$ ipython --no-banner

In [1]: import numpy as np

In [2]: import numpy.linalg as la

In [3]: np.set_printoptions(precision=3, suppress=True, linewidth=100, legacy="1.25")

In [4]: feats = np.load("block10.npy")

In [5]: feats
Out[5]: 
array([[-0.349,  1.347,  2.265,  0.647, -1.23 ],
       [-0.411, -1.91 ,  1.628,  0.837,  1.353],
       [-0.078, -2.026, -0.047,  0.95 ,  1.996],
       [ 0.135, -1.353,  0.364,  1.838,  1.908],
       [ 1.53 , -0.896, -1.503, -1.427,  1.25 ],
       [-0.11 , -0.495, -1.061, -1.373,  2.394],
       [ 2.561,  0.307, -0.615,  1.358,  0.356],
       [-1.058,  0.992, -2.553,  0.214,  0.577],
       [-0.995, -0.505,  1.848,  1.289,  1.637],
       [ 1.323, -0.941, -0.963, -1.13 , -2.04 ],
       [ 0.511, -1.03 , -1.662,  0.969,  1.995],
       [-1.874, -0.23 , -0.952,  0.598,  2.042],
       [-1.744,  0.822,  1.484,  1.651, -0.595],
       [-1.826, -1.341, -0.876, -0.859, -1.537]])

In [6]: Xs = (feats - feats.mean(axis=0)) / feats.std(axis=0)

In [7]: np.argwhere(np.abs(Xs) > 2)
Out[7]: array([[6, 0]])

In [8]: Xs.std(axis=0)
Out[8]: array([1., 1., 1., 1., 1.])

In [9]: beta = la.lstsq(np.delete(Xs, 2, axis=1), Xs[:, 2])[0]

In [10]: beta
Out[10]: array([-0.163, -0.13 ,  0.58 , -0.317])

In [11]: def softmax(z):
    ...:     e = np.exp(z - z.max(axis=-1, keepdims=True))
    ...:     return e / e.sum(axis=-1, keepdims=True)
    ...: 

In [12]: np.round(softmax(10 * feats[13]), 3) + 0
Out[12]: array([0.   , 0.004, 0.455, 0.54 , 0.001])

In [13]: softmax(feats[13])
Out[13]: array([0.109, 0.177, 0.282, 0.287, 0.146])

In [14]: S = feats @ feats.T / np.sqrt(5)

In [15]: print(softmax(S)[13] @ feats)
[-1.443 -1.154 -0.845 -0.713 -1.244]

In [16]: softmax(S).round(6).argmax(axis=1)
Out[16]: array([ 0,  1,  2,  3,  4,  5,  6,  7,  8,  9, 10, 11, 12, 13])

In [17]: Xs = feats - feats.mean(axis=0)

In [18]: evecs = la.svd(Xs)[2][:2]

In [19]: other = Xs - Xs @ evecs.T @ evecs

In [20]: np.diag(evecs.T @ evecs)
Out[20]: array([0.159, 0.114, 0.609, 0.281, 0.837])

In [21]: round(float(la.norm(other) / la.norm(Xs)), 3)
Out[21]: 0.596

In [22]: print((Xs @ evecs.T).std(axis=0))
[1.674 1.531]

In [23]: X = np.loadtxt("sample3.csv", delimiter=",")

In [24]: X
Out[24]: 
array([[0., 0., 0., 3.],
       [0., 0., 3., 3.],
       [0., 0., 0., 2.],
       [0., 0., 2., 2.]])

In [25]: # rank 2

In [26]: np.round(X @ la.pinv(X) @ X, 3) + 0
Out[26]: 
array([[0., 0., 0., 3.],
       [0., 0., 3., 3.],
       [0., 0., 0., 2.],
       [0., 0., 2., 2.]])

In [27]: la.lstsq(X[:-1].T, X[-1])[2]
Out[27]: 2

In [28]: np.allclose(X[:-1].T @ la.lstsq(X[:-1].T, X[-1])[0], X[-1])
Out[28]: True

In [29]: print(la.eigvals(X))
[ 0.     0.    -1.236  3.236]

In [30]: np.round(la.det(X.T), 3)
Out[30]: 0.0

In [31]: np.kron(np.eye(2, dtype=int), X)
Out[31]: 
array([[0., 0., 0., 3., 0., 0., 0., 0.],
       [0., 0., 3., 3., 0., 0., 0., 0.],
       [0., 0., 0., 2., 0., 0., 0., 0.],
       [0., 0., 2., 2., 0., 0., 0., 0.],
       [0., 0., 0., 0., 0., 0., 0., 3.],
       [0., 0., 0., 0., 0., 0., 3., 3.],
       [0., 0., 0., 0., 0., 0., 0., 2.],
       [0., 0., 0., 0., 0., 0., 2., 2.]])

In [32]: round(la.eigvals(X).sum().real, 3)
Out[32]: 2.0

In [33]: np.einsum("ii->", X)
Out[33]: 2.0

In [34]: np.einsum("ij,ji->", X, X)
Out[34]: 12.0

In [35]: rng = np.random.default_rng(38)

In [36]: other = X + rng.integers(-2, 3, (4, 2)) @ rng.integers(-2, 3, (2, 4))

In [37]: other
Out[37]: 
array([[ 2., -2.,  2.,  5.],
       [ 2., -4.,  4.,  5.],
       [ 2.,  0.,  3.,  4.],
       [ 0.,  2.,  3.,  2.]])

In [38]: la.matrix_rank(other - X, tol=1e-8)
Out[38]: 2

In [39]: np.round(la.svd(other - X, compute_uv=False), 3) + 0
Out[39]: array([7.004, 3.734, 0.   , 0.   ])

In [40]: other - X
Out[40]: 
array([[ 2., -2.,  2.,  2.],
       [ 2., -4.,  1.,  2.],
       [ 2.,  0.,  3.,  2.],
       [ 0.,  2.,  1.,  0.]])

In [41]: q, Rm = la.qr(other)

In [42]: round(np.trace(q @ q.T), 3)
Out[42]: 4.0

In [43]: np.round(q.T @ q, 3) + 0
Out[43]: 
array([[1., 0., 0., 0.],
       [0., 1., 0., 0.],
       [0., 0., 1., 0.],
       [0., 0., 0., 1.]])

In [44]: q.shape, Rm.shape
Out[44]: ((4, 4), (4, 4))

In [45]: np.allclose(Rm.T @ Rm, other.T @ other)
Out[45]: True

In [46]: q
Out[46]: 
array([[-0.577,  0.   ,  0.322,  0.75 ],
       [-0.577, -0.577, -0.536, -0.214],
       [-0.577,  0.577,  0.214, -0.536],
       [-0.   ,  0.577, -0.75 ,  0.322]])

In [47]: round(float(abs(Rm[0, 0])), 3), round(float(la.norm(other[:, 0])), 3)
Out[47]: (3.464, 3.464)

In [48]: np.argsort(-la.norm(X, axis=0).round(6), kind="stable")[:3]
Out[48]: array([3, 2, 0])

In [49]: la.matrix_rank(X, rtol=0.1)
Out[49]: 2

In [50]: round(float(la.norm(X, 2) / la.norm(X)), 3)
Out[50]: 0.934

In [51]: la.cond(X) > 100
Out[51]: True

In [52]: data = np.load("mat.npy")

In [53]: data
Out[53]: 
array([[0.283, 0.283, 0.15 , 0.317],
       [0.283, 0.283, 0.15 , 0.317],
       [0.15 , 0.15 , 0.079, 0.168],
       [0.317, 0.317, 0.168, 0.354]])

In [54]: vals, evecs = la.eigvalsh(data)
Traceback (most recent call last):
  Cell In[54], line 1
    vals, evecs = la.eigvalsh(data)
ValueError: too many values to unpack (expected 2)


In [55]: vals, evecs = la.eigh(data)

In [56]: np.abs(evecs[:, -1])
Out[56]: array([0.532, 0.532, 0.282, 0.595])

In [57]: vals.round(3) + 0
Out[57]: array([0., 0., 0., 1.])

In [58]: np.round(la.eigvalsh(data @ data), 3) + 0
Out[58]: array([0., 0., 0., 1.])

In [59]: np.round(evecs.T @ data @ evecs, 3) + 0
Out[59]: 
array([[0., 0., 0., 0.],
       [0., 0., 0., 0.],
       [0., 0., 0., 0.],
       [0., 0., 0., 1.]])

In [60]: la.eigvalsh(data + 4 * np.eye(4))
Out[60]: array([4., 4., 4., 5.])

In [61]: evecs @ np.diag(vals) @ evecs.T
Out[61]: 
array([[0.283, 0.283, 0.15 , 0.317],
       [0.283, 0.283, 0.15 , 0.317],
       [0.15 , 0.15 , 0.079, 0.168],
       [0.317, 0.317, 0.168, 0.354]])

In [62]: other = np.array([[-7, 8], [4, 7]])

In [63]: cent = np.kron(other, data)

In [64]: cent.shape
Out[64]: (8, 8)

In [65]: print(la.matrix_rank(cent))
2

In [66]: theta = np.radians(120)

In [67]: Rm = np.eye(4)

In [68]: Rm[0, 0] = Rm[2, 2] = np.cos(theta)

In [69]: Rm[0, 2], Rm[2, 0] = -np.sin(theta), np.sin(theta)

In [70]: Rm
Out[70]: 
array([[-0.5  ,  0.   , -0.866,  0.   ],
       [ 0.   ,  1.   ,  0.   ,  0.   ],
       [ 0.866,  0.   , -0.5  ,  0.   ],
       [ 0.   ,  0.   ,  0.   ,  1.   ]])

In [71]: other = data @ Rm.T

In [72]: np.allclose(data @ data.T, other @ other.T)
Out[72]: True

In [73]: np.round(la.svd(data, compute_uv=False), 3) + 0, np.round(la.svd(other, compute_uv=False), 3) + 0
Out[73]: (array([1., 0., 0., 0.]), array([1., 0., 0., 0.]))

In [74]: np.allclose(la.norm(data, axis=1), la.norm(other, axis=1))
Out[74]: True

In [75]: print(round(float(la.norm(data, 2) / la.norm(data)), 3))
1.0

In [76]: F = np.load("case5.npy")

In [77]: F
Out[77]: 
array([[-1,  0,  0, -2,  1,  0],
       [-2,  0,  1,  2,  1,  0],
       [ 2, -1, -1,  2,  2,  2],
       [-1, -1, -1, -1, -1,  0],
       [-2,  1,  2,  1,  0,  2],
       [ 2,  1, -1,  2,  1,  1]])

In [78]: theta = np.radians(120)

In [79]: Rm = np.eye(6)

In [80]: Rm[2, 2] = Rm[4, 4] = np.cos(theta)

In [81]: Rm[2, 4], Rm[4, 2] = -np.sin(theta), np.sin(theta)

In [82]: Rm
Out[82]: 
array([[ 1.   ,  0.   ,  0.   ,  0.   ,  0.   ,  0.   ],
       [ 0.   ,  1.   ,  0.   ,  0.   ,  0.   ,  0.   ],
       [ 0.   ,  0.   , -0.5  ,  0.   , -0.866,  0.   ],
       [ 0.   ,  0.   ,  0.   ,  1.   ,  0.   ,  0.   ],
       [ 0.   ,  0.   ,  0.866,  0.   , -0.5  ,  0.   ],
       [ 0.   ,  0.   ,  0.   ,  0.   ,  0.   ,  1.   ]])

In [83]: other = F @ Rm.T

In [84]: other
Out[84]: 
array([[-1.   ,  0.   , -0.866, -2.   , -0.5  ,  0.   ],
       [-2.   ,  0.   , -1.366,  2.   ,  0.366,  0.   ],
       [ 2.   , -1.   , -1.232,  2.   , -1.866,  2.   ],
       [-1.   , -1.   ,  1.366, -1.   , -0.366,  0.   ],
       [-2.   ,  1.   , -1.   ,  1.   ,  1.732,  2.   ],
       [ 2.   ,  1.   , -0.366,  2.   , -1.366,  1.   ]])

In [85]: np.allclose(F @ F.T, other @ other.T)
Out[85]: True

In [86]: r0 = np.array([-1, 0, 0, 2, 0, -2])

In [87]: other = F + np.outer(r0, np.eye(6)[1])

In [88]: la.matrix_rank(other - F)
Out[88]: 1

In [89]: np.round(la.det(other) / la.det(F), 3), round(1 + la.solve(F, r0)[1], 3)
Out[89]: (-0.289, -0.289)

In [90]: r0 = np.array([1, 0, 3, 3, 3, 0, 3, 0])

In [91]: g = np.array([4, 3, 5, 3, 1, 3, 4, 3, 0, 5, 3, 4])

In [92]: A = r0[:, None] + g[None, :]

In [93]: A
Out[93]: 
array([[5, 4, 6, 4, 2, 4, 5, 4, 1, 6, 4, 5],
       [4, 3, 5, 3, 1, 3, 4, 3, 0, 5, 3, 4],
       [7, 6, 8, 6, 4, 6, 7, 6, 3, 8, 6, 7],
       [7, 6, 8, 6, 4, 6, 7, 6, 3, 8, 6, 7],
       [7, 6, 8, 6, 4, 6, 7, 6, 3, 8, 6, 7],
       [4, 3, 5, 3, 1, 3, 4, 3, 0, 5, 3, 4],
       [7, 6, 8, 6, 4, 6, 7, 6, 3, 8, 6, 7],
       [4, 3, 5, 3, 1, 3, 4, 3, 0, 5, 3, 4]])

In [94]: Uu, sig, Vt = la.svd(A)

In [95]: evecs = Vt[:(sig > 1e-8).sum()]

In [96]: vec = A[6] + -3 * A[3] + rng.integers(2) * np.eye(12)[9]

In [97]: vec
Out[97]: array([-14., -12., -16., -12.,  -8., -12., -14., -12.,  -6., -15., -12., -14.])

In [98]: la.matrix_rank(np.vstack([A, vec]))
Out[98]: 3

In [99]: np.allclose(evecs.T @ evecs @ vec, vec)
Out[99]: False

In [100]: np.diag(evecs.T @ evecs)
Out[100]: array([0.113, 0.085, 0.225, 0.085, 0.282, 0.085, 0.113, 0.085, 0.507, 0.225, 0.085, 0.113])

In [101]: evecs.T @ evecs
Out[101]: 
array([[ 0.113,  0.077,  0.148,  0.077,  0.007,  0.077,  0.113,  0.077, -0.028,  0.148,  0.077,
         0.113],
       [ 0.077,  0.085,  0.07 ,  0.085,  0.099,  0.085,  0.077,  0.085,  0.106,  0.07 ,  0.085,
         0.077],
       [ 0.148,  0.07 ,  0.225,  0.07 , -0.085,  0.07 ,  0.148,  0.07 , -0.162,  0.225,  0.07 ,
         0.148],
       [ 0.077,  0.085,  0.07 ,  0.085,  0.099,  0.085,  0.077,  0.085,  0.106,  0.07 ,  0.085,
         0.077],
       [ 0.007,  0.099, -0.085,  0.099,  0.282,  0.099,  0.007,  0.099,  0.373, -0.085,  0.099,
         0.007],
       [ 0.077,  0.085,  0.07 ,  0.085,  0.099,  0.085,  0.077,  0.085,  0.106,  0.07 ,  0.085,
         0.077],
       [ 0.113,  0.077,  0.148,  0.077,  0.007,  0.077,  0.113,  0.077, -0.028,  0.148,  0.077,
         0.113],
       [ 0.077,  0.085,  0.07 ,  0.085,  0.099,  0.085,  0.077,  0.085,  0.106,  0.07 ,  0.085,
         0.077],
       [-0.028,  0.106, -0.162,  0.106,  0.373,  0.106, -0.028,  0.106,  0.507, -0.162,  0.106,
        -0.028],
       [ 0.148,  0.07 ,  0.225,  0.07 , -0.085,  0.07 ,  0.148,  0.07 , -0.162,  0.225,  0.07 ,
         0.148],
       [ 0.077,  0.085,  0.07 ,  0.085,  0.099,  0.085,  0.077,  0.085,  0.106,  0.07 ,  0.085,
         0.077],
       [ 0.113,  0.077,  0.148,  0.077,  0.007,  0.077,  0.113,  0.077, -0.028,  0.148,  0.077,
         0.113]])

In [102]: Uu, sig, Vt = la.svd(A)

In [103]: np.argmax(sig[:-1] / (sig[1:] + 1e-6)) + 1
Out[103]: 2

In [104]: other = Uu[:, :2] @ np.diag(sig[:2]) @ Vt[:2]

In [105]: round(float(np.abs(A - other).max()), 3)
Out[105]: 0.0

In [106]: np.argsort(-la.norm(A, axis=0).round(6), kind="stable")[:3]
Out[106]: array([2, 9, 0])

In [107]: [round(float(x), 3) for x in la.svd(A, compute_uv=False)[:3]]
Out[107]: [50.695, 3.746, 0.0]

In [108]: arr = np.array([[0, 0, -3, 2, 0, 0, -1, -1],
     ...:     [0, 0, 3, 0, 1, 0, 0, -3],
     ...:     [3, -3, 0, 1, -2, -3, 0, 0],
     ...:     [-2, 0, -1, 0, -3, -2, 1, 1],
     ...:     [0, -1, 2, 3, 0, -1, -1, 0],
     ...:     [0, 0, 3, 2, 1, 0, 0, -2],
     ...:     [1, 0, 0, -1, 1, 0, 0, -2],
     ...:     [1, 3, 0, -1, 0, 2, 2, 0]])

In [109]: other = la.invert(arr)
Traceback (most recent call last):
  Cell In[109], line 1
    other = la.invert(arr)
AttributeError: module 'numpy.linalg' has no attribute 'invert'


In [110]: other = arr ** -1
Traceback (most recent call last):
  Cell In[110], line 1
    other = arr ** -1
ValueError: Integers to negative integer powers are not allowed.


In [111]: other = la.inv(arr)

In [112]: round(la.slogdet(arr)[0], 3)
Out[112]: 1.0

In [113]: np.round(la.det(arr) * la.det(other), 3)
Out[113]: 1.0

In [114]: np.round(arr @ other, 3) + 0
Out[114]: 
array([[1., 0., 0., 0., 0., 0., 0., 0.],
       [0., 1., 0., 0., 0., 0., 0., 0.],
       [0., 0., 1., 0., 0., 0., 0., 0.],
       [0., 0., 0., 1., 0., 0., 0., 0.],
       [0., 0., 0., 0., 1., 0., 0., 0.],
       [0., 0., 0., 0., 0., 1., 0., 0.],
       [0., 0., 0., 0., 0., 0., 1., 0.],
       [0., 0., 0., 0., 0., 0., 0., 1.]])

In [115]: (np.abs(other) > 1e-9).astype(int)
Out[115]: 
array([[0, 1, 1, 1, 1, 1, 1, 1],
       [1, 0, 1, 1, 1, 1, 1, 1],
       [1, 1, 0, 1, 1, 1, 1, 1],
       [1, 1, 1, 0, 1, 1, 1, 0],
       [1, 1, 1, 1, 0, 1, 1, 1],
       [1, 1, 1, 1, 1, 0, 1, 1],
       [1, 1, 1, 1, 1, 1, 0, 1],
       [1, 1, 1, 0, 1, 1, 1, 0]])

In [116]: np.round(la.inv(other), 3) + 0
Out[116]: 
array([[ 0.,  0., -3.,  2.,  0.,  0., -1., -1.],
       [ 0.,  0.,  3.,  0.,  1.,  0.,  0., -3.],
       [ 3., -3.,  0.,  1., -2., -3.,  0.,  0.],
       [-2.,  0., -1.,  0., -3., -2.,  1.,  1.],
       [ 0., -1.,  2.,  3.,  0., -1., -1.,  0.],
       [ 0.,  0.,  3.,  2.,  1.,  0.,  0., -2.],
       [ 1.,  0.,  0., -1.,  1.,  0.,  0., -2.],
       [ 1.,  3.,  0., -1.,  0.,  2.,  2.,  0.]])

In [117]: np.round(la.det(arr) * other, 3) + 0
Out[117]: 
array([[    0.,    75.,    75.,   -75.,   225.,  -250.,   100.,   150.],
       [  -75.,     0.,  -200.,   175.,   800.,  -550.,   675.,   275.],
       [  -75.,   200.,     0.,   -25.,   150.,  -175.,  -100.,    50.],
       [   75.,  -175.,    25.,     0.,   -75.,   300.,   -75.,     0.],
       [ -225.,  -800.,  -150.,    75.,     0.,   600.,   750.,  -150.],
       [  250.,   550.,   175.,  -300.,  -600.,     0., -1100.,   -25.],
       [ -100.,  -675.,   100.,    75.,  -750.,  1100.,     0.,  -150.],
       [ -150.,  -275.,   -50.,     0.,   150.,    25.,   150.,     0.]])
